$ python -q
>>> import numpy as np
>>> np.set_printoptions(precision=4, suppress=True, linewidth=100)
>>> cent = np.array([[2, 0, 1, 0, 0, 0, 0, 2, 2],
...     [0, 1, 2, 2, 0, 2, 2, 1, 2],
...     [2, 0, 2, 2, 1, 2, 2, 0, 2],
...     [1, 0, 0, 1, 0, 2, 2, 2, 0],
...     [0, 0, 2, 1, 0, 2, 1, 1, 1],
...     [2, 2, 2, 2, 1, 0, 2, 2, 0],
...     [0, 2, 0, 2, 0, 0, 1, 0, 1],
...     [1, 0, 0, 2, 2, 1, 1, 2, 2],
...     [1, 0, 1, 1, 1, 0, 2, 0, 1]])
>>> rng = np.random.default_rng(61529)
>>> F = (rng.random((10, 9)) < 0.25) @ cent
>>> F
array([[1, 1, 2, 4, 2, 3, 3, 3, 4],
       [3, 1, 4, 5, 1, 6, 6, 3, 4],
       [2, 1, 2, 5, 2, 5, 5, 5, 4],
       [4, 4, 3, 4, 1, 0, 3, 4, 3],
       [2, 0, 3, 3, 1, 4, 5, 3, 2],
       [0, 2, 0, 2, 0, 0, 1, 0, 1],
       [3, 0, 3, 3, 2, 3, 2, 5, 5],
       [3, 0, 1, 1, 0, 2, 2, 4, 2],
       [1, 0, 0, 2, 2, 1, 1, 2, 2],
       [0, 0, 0, 0, 0, 0, 0, 0, 0]])
>>> A2 = np.c_[F[:, :4] @ np.array([[0, 0, 3, 3], [1, 2, 3, 0], [2, 3, 3, 0], [0, 2, 3, 1]]), np.array([4, 1, 3, 1, 2, 4, 2, 5, 4, 2])]
>>> A2
array([[ 5, 16, 24,  7,  4],
       [ 9, 24, 39, 14,  1],
       [ 5, 18, 30, 11,  3],
       [10, 25, 45, 16,  1],
       [ 6, 15, 24,  9,  2],
       [ 2,  8, 12,  2,  4],
       [ 6, 15, 27, 12,  2],
       [ 2,  5, 15, 10,  5],
       [ 0,  4,  9,  5,  4],
       [ 0,  0,  0,  0,  2]])
>>> np.round(np.linalg.lstsq(F, A2[:, 0])[0], 4) + 0
array([0., 1., 2., 0., 0., 0., 0., 0., 0.])
>>> np.linalg.matrix_rank(np.c_[F, A2])
np.int64(10)
